$ python3 -q
>>> import numpy as np
>>> np.set_printoptions(suppress=True, linewidth=140)
>>> arr = np.array([[-1, -4, -2, 1, -2, 0],
...     [-4, 3, -2, -4, 5, 4],
...     [-1, -4, 5, 2, 2, 2],
...     [-2, -5, 5, -3, -4, -3],
...     [0, -3, 3, -3, -1, -1]])
>>> arr[-1] = arr[0] + 4 * arr[1]
>>> print(arr)
[[ -1  -4  -2   1  -2   0]
 [ -4   3  -2  -4   5   4]
 [ -1  -4   5   2   2   2]
 [ -2  -5   5  -3  -4  -3]
 [-17   8 -10 -15  18  16]]
>>> M2 = arr / np.sqrt((arr ** 2).mean(axis=1, keepdims=True))
>>> print(M2[0].round(2))
[-0.48 -1.92 -0.96  0.48 -0.96  0.  ]
>>> print(np.round(np.linalg.norm(M2, axis=1), 2))
[2.45 2.45 2.45 2.45 2.45]
>>> print(np.round(arr - arr.mean(axis=1, keepdims=True), 2))
[[  0.33  -2.67  -0.67   2.33  -0.67   1.33]
 [ -4.33   2.67  -2.33  -4.33   4.67   3.67]
 [ -2.    -5.     4.     1.     1.     1.  ]
 [  0.    -3.     7.    -1.    -2.    -1.  ]
 [-17.     8.   -10.   -15.    18.    16.  ]]
>>> print(np.linalg.matrix_rank(arr))
4
>>> print(np.abs(arr).max())
18
>>> print(arr.shape)
(5, 6)
>>> print(np.count_nonzero(arr))
29
>>> print(np.round(np.linalg.norm(arr), 2))
38.88
>>> print(arr - arr[0])
[[  0   0   0   0   0   0]
 [ -3   7   0  -5   7   4]
 [  0   0   7   1   4   2]
 [ -1  -1   7  -4  -2  -3]
 [-16  12  -8 -16  20  16]]
>>> np.zeros(5, 6)
Traceback (most recent call last):
  File "<python-input-15>", line 1, in <module>
    np.zeros(5, 6)
    ~~~~~~~~^^^^^^
TypeError: Cannot interpret '6' as a data type
>>> print(arr.sum(axis=1))
[ -8   2   6 -12   0]
>>> print(np.round(np.linalg.svd(arr, compute_uv=False), 2) + 0)
[36.88  9.56  6.18  4.75  0.  ]
>>> F = np.load("block6.npy")
>>> print(F)
[[5. 1. 1. 1. 1.]
 [1. 5. 1. 1. 1.]
 [1. 1. 5. 1. 1.]
 [1. 1. 1. 5. 1.]
 [1. 1. 1. 1. 5.]]
>>> # equal to its transpose
>>> vals, V = np.linalg.eigh(F)
>>> print((vals > 1e-8).sum(), (vals < -1e-8).sum())
5 0
>>> print(np.abs(V[:, -1]).round(6).argmax())
0
>>> print(np.round(np.abs(V[:, -1]), 2))
[0.45 0.45 0.45 0.45 0.45]
>>> q, r_ = np.linalg.qr(F)
>>> print(round(float(np.trace(q @ q.T)), 2))
5.0
>>> print(np.allclose(r_.T @ r_, F.T @ F))
True
>>> print(np.round(np.abs(np.diag(r_)), 2))
[5.39 4.81 4.58 4.45 4.37]
>>> f = np.array([3, -3, 0, 1, -3])
>>> M2 = F + np.outer(f, np.eye(5)[4])
>>> print(np.linalg.matrix_rank(M2 - F))
1
>>> print(np.linalg.matrix_rank(np.linalg.inv(M2) - np.linalg.inv(F), tol=1e-8))
1
>>> print(round(np.linalg.eigvals(F).sum().real, 2))
25.0
>>> print(np.kron(np.eye(2, dtype=int), F))
[[5. 1. 1. 1. 1. 0. 0. 0. 0. 0.]
 [1. 5. 1. 1. 1. 0. 0. 0. 0. 0.]
 [1. 1. 5. 1. 1. 0. 0. 0. 0. 0.]
 [1. 1. 1. 5. 1. 0. 0. 0. 0. 0.]
 [1. 1. 1. 1. 5. 0. 0. 0. 0. 0.]
 [0. 0. 0. 0. 0. 5. 1. 1. 1. 1.]
 [0. 0. 0. 0. 0. 1. 5. 1. 1. 1.]
 [0. 0. 0. 0. 0. 1. 1. 5. 1. 1.]
 [0. 0. 0. 0. 0. 1. 1. 1. 5. 1.]
 [0. 0. 0. 0. 0. 1. 1. 1. 1. 5.]]
